$ python3 -q
>>> import numpy as np
>>> np.set_printoptions(suppress=True, linewidth=120)
>>> feats = np.load("layer11.npy")
>>> feats
array([[1, 0],
       [1, 0]])
>>> np.linalg.matrix_power(feats, 2)
array([[1, 0],
       [1, 0]])
>>> feats.sum(axis=1)
array([1, 1])
>>> np.linalg.matrix_power(feats, 100)
array([[1, 0],
       [1, 0]])
>>> feats @ np.ones(2)
array([1., 1.])
>>> pr = np.eye(2)[0]
>>> for _ in range(7):
...     pr = pr @ feats
...     print(pr.round(2))
... 
[1. 0.]
[1. 0.]
[1. 0.]
[1. 0.]
[1. 0.]
[1. 0.]
[1. 0.]
>>> M = np.load("mat.npy")
>>> M
array([[ 0.35, -0.24,  0.77,  0.35],
       [ 0.06, -0.04,  0.17,  0.06],
       [ 0.74, -0.56,  0.99,  0.74],
       [ 0.  ,  0.  ,  0.  ,  0.  ],
       [ 0.72, -0.54,  0.99,  0.72],
       [-0.29,  0.2 , -0.69, -0.29],
       [-0.65,  0.48, -0.98, -0.65],
       [ 0.  ,  0.  ,  0.  ,  0.  ],
       [ 0.18, -0.12,  0.47,  0.18],
       [ 0.69, -0.51,  0.98,  0.69],
       [ 0.18, -0.12,  0.47,  0.18],
       [-0.29,  0.2 , -0.69, -0.29],
       [-0.49,  0.35, -0.91, -0.49],
       [ 0.45, -0.31,  0.88,  0.45],
       [-0.49,  0.35, -0.91, -0.49],
       [ 0.54, -0.38,  0.94,  0.54],
       [ 0.24, -0.16,  0.59,  0.24]])
>>> U, sig, vt = np.linalg.svd(M)
>>> sig.round(2) + 0
array([4.22, 0.45, 0.01, 0.  ])
>>> other = U[:, :3] @ np.diag(sig[:3]) @ vt[:3]
>>> round(np.linalg.norm(M - other) / np.linalg.norm(M), 2)
np.float64(0.0)
>>> np.linalg.matrix_rank(M, rtol=0.05)
np.int64(2)
>>> np.linalg.cond(M) > 100
np.True_
>>> np.linalg.matrix_rank(M, rtol=0.1)
np.int64(2)
>>> Xc = M - M.mean(axis=0)
>>> vecs = np.linalg.svd(Xc)[2][:3]
>>> other = Xc - Xc @ vecs.T @ vecs
>>> np.round(np.diag(vecs.T @ vecs), 2)
array([0.5, 1. , 1. , 0.5])
>>> np.round(np.cov(Xc @ vecs.T, rowvar=False), 2) + 0
array([[1.05, 0.  , 0.  ],
       [0.  , 0.01, 0.  ],
       [0.  , 0.  , 0.  ]])
>>> np.round(other.std(axis=0), 2) + 0
array([0., 0., 0., 0.])
>>> r = np.linalg.matrix_rank(feats)
>>> r
np.int64(1)
>>> ns = np.linalg.svd(feats)[2][r:].T
>>> ns[:, 0] / ns[np.abs(ns[:, 0]).round(6).argmax(), 0]
array([0., 1.])
>>> r = np.linalg.matrix_rank(M)
>>> r
np.int64(3)
>>> ns = np.linalg.svd(M)[2][r:].T
>>> [int(np.linalg.matrix_rank(np.delete(M, i, axis=0))) for i in range(17)]
[3, 3, 3, 3, 3, 3, 3, 3, 3, 3, 3, 3, 3, 3, 3, 3, 3]
>>> [int(np.linalg.matrix_rank(M[:i])) for i in range(1, len(M) + 1)]
[1, 2, 3, 3, 3, 3, 3, 3, 3, 3, 3, 3, 3, 3, 3, 3, 3]
>>> np.linalg.matrix_rank(M.T @ M), np.linalg.matrix_rank(M @ M.T)
(np.int64(3), np.int64(3))
>>> np.round(ns[:, 0] / ns[np.abs(ns[:, 0]).round(6).argmax(), 0], 2) + 0
array([ 1.,  0.,  0., -1.])
>>> ns.shape
(4, 1)
>>> [int(np.linalg.matrix_rank(M[:, :j + 1])) for j in range(4)]
[1, 2, 3, 3]
>>> np.round(M @ ns, 2) + 0
array([[0.],
       [0.],
       [0.],
       [0.],
       [0.],
       [0.],
       [0.],
       [0.],
       [0.],
       [0.],
       [0.],
       [0.],
       [0.],
       [0.],
       [0.],
       [0.],
       [0.]])
>>> np.round(ns @ ns.T, 2) + 0
array([[ 0.5,  0. ,  0. , -0.5],
       [ 0. ,  0. ,  0. ,  0. ],
       [ 0. ,  0. ,  0. ,  0. ],
       [-0.5,  0. ,  0. ,  0.5]])
>>> rng = np.random.default_rng(5783)
>>> E = rng.normal(size=(24, 3))
>>> E = 10 * E / np.linalg.norm(E, axis=1, keepdims=True)
>>> E.round(2)
array([[ 3.48,  0.63, -9.35],
       [ 2.23,  0.4 , -9.74],
       [ 9.33, -2.79,  2.28],
       [ 8.88, -4.27, -1.71],
       [ 8.67,  1.99,  4.57],
       [-1.26, -6.64,  7.37],
       [ 8.62, -1.01,  4.96],
       [ 9.39, -3.02,  1.67],
       [ 6.38, -4.8 , -6.02],
       [-7.53, -0.77, -6.53],
       [ 7.23, -6.9 ,  0.1 ],
       [-1.2 , -6.42, -7.58],
       [ 9.39,  0.34,  3.42],
       [ 5.99, -7.66, -2.32],
       [-1.8 , -5.87, -7.89],
       [-5.6 , -7.82, -2.74],
       [ 8.01, -3.94, -4.51],
       [-6.15,  7.69,  1.75],
       [ 9.48, -1.7 , -2.68],
       [-2.1 ,  9.77, -0.42],
       [ 4.66,  0.36,  8.84],
       [-8.81, -3.66,  2.98],
       [ 6.1 , -7.47,  2.64],
       [-3.88,  8.26,  4.08]])
>>> Q, Rm = np.linalg.qr(E)
>>> np.trace(Q @ Q.T)
np.float64(3.0)
>>> np.round(Q.T @ Q, 2) + 0
array([[1., 0., 0.],
       [0., 1., 0.],
       [0., 0., 1.]])
>>> round(abs(Rm[0, 0]), 2), round(np.linalg.norm(E[:, 0]), 2)
(np.float64(32.86), np.float64(32.86))
>>> cent = E[[11, 6]].astype(float)
>>> for _ in range(7):
...     z = np.linalg.norm(E[:, None] - cent, axis=-1).argmin(axis=1)
...     cent = np.array([E[z == j].mean(axis=0) for j in range(2)])
... 
>>> z
array([0, 0, 1, 1, 1, 1, 1, 1, 0, 0, 1, 0, 1, 0, 0, 0, 1, 1, 1, 1, 1, 0, 1, 1])
>>> cent.round(2)
array([[-0.76, -4.  , -5.47],
       [ 5.09, -0.62,  2.16]])
>>> np.bincount(z)
array([ 9, 15])
>>> np.round(cent[1] - cent[0], 2)
array([5.85, 3.37, 7.62])
>>> np.abs(cent[1] - cent[0]).argmax()
np.int64(2)
>>> z = E[:, 2] > np.median(E[:, 2])
>>> r0 = E[z].mean(axis=0) - E[~z].mean(axis=0)
>>> round((((E - E.mean(axis=0)) @ r0 > 0) == z).mean(), 2)
np.float64(0.96)
>>> r0.round(2)
array([1.42, 1.63, 8.85])
>>> z.astype(int)
array([0, 0, 1, 0, 1, 1, 1, 1, 0, 0, 1, 0, 1, 0, 0, 0, 0, 1, 0, 0, 1, 1, 1, 1])
>>> ((E - E.mean(axis=0)) @ r0 > 0).astype(int)
array([0, 0, 1, 0, 1, 1, 1, 1, 0, 0, 1, 0, 1, 0, 0, 0, 0, 1, 0, 1, 1, 1, 1, 1])
>>> Xc = E - E.mean(axis=0)
>>> U, sig, vt = np.linalg.svd(Xc, full_matrices=False)
>>> np.round(np.abs(vt[-1]), 2)
array([0.37, 0.75, 0.54])
>>> np.round(sig ** 2 / (sig ** 2).sum(), 2)
array([0.45, 0.35, 0.2 ])
>>> np.abs(U[:, 0]).argmax()
np.int64(9)
>>> np.linalg.matrix_rank(Xc)
np.int64(3)
>>> np.round(Xc.mean(axis=0), 2) + 0
array([0., 0., 0.])
>>> np.searchsorted(np.cumsum(sig ** 2) / (sig ** 2).sum(), 0.9) + 1
np.int64(3)
>>> np.round(feats @ np.linalg.pinv(feats) @ feats, 2)
array([[1., 0.],
       [1., 0.]])
>>> np.linalg.lstsq(feats[:-1].T, feats[-1])[2]
np.int32(1)
>>> np.allclose(feats[:-1].T @ np.linalg.lstsq(feats[:-1].T, feats[-1])[0], feats[-1])
True
>>> np.unique(feats.round(6), axis=0).shape
(1, 2)
>>> np.abs(np.diag(np.linalg.qr(feats)[1])) > 1e-9
array([ True, False])
>>> K = np.array([[-2, 0, 0, 0, 0],
...     [1, 0, 0, 0, 0],
...     [2, 0, -1, 0, 0],
...     [-1, -2, -2, 0, 0],
...     [-2, -2, 0, 1, 0]])
>>> r = np.linalg.matrix_rank(K)
>>> r
np.int64(4)
>>> ns = np.linalg.svd(K)[2][r:].T
>>> [int(np.linalg.matrix_rank(np.delete(K, i, axis=0))) for i in range(5)]
[4, 4, 3, 3, 3]
>>> np.linalg.matrix_rank(K.T @ K), np.linalg.matrix_rank(K @ K.T)
(np.int64(4), np.int64(4))
>>> [int(np.linalg.matrix_rank(K[:, :j + 1])) for j in range(5)]
[1, 2, 3, 4, 4]
>>> ns[:, 0] / ns[np.abs(ns[:, 0]).round(6).argmax(), 0]
array([0., 0., 0., 0., 1.])
>>> K @ ns
array([[0.],
       [0.],
       [0.],
       [0.],
       [0.]])
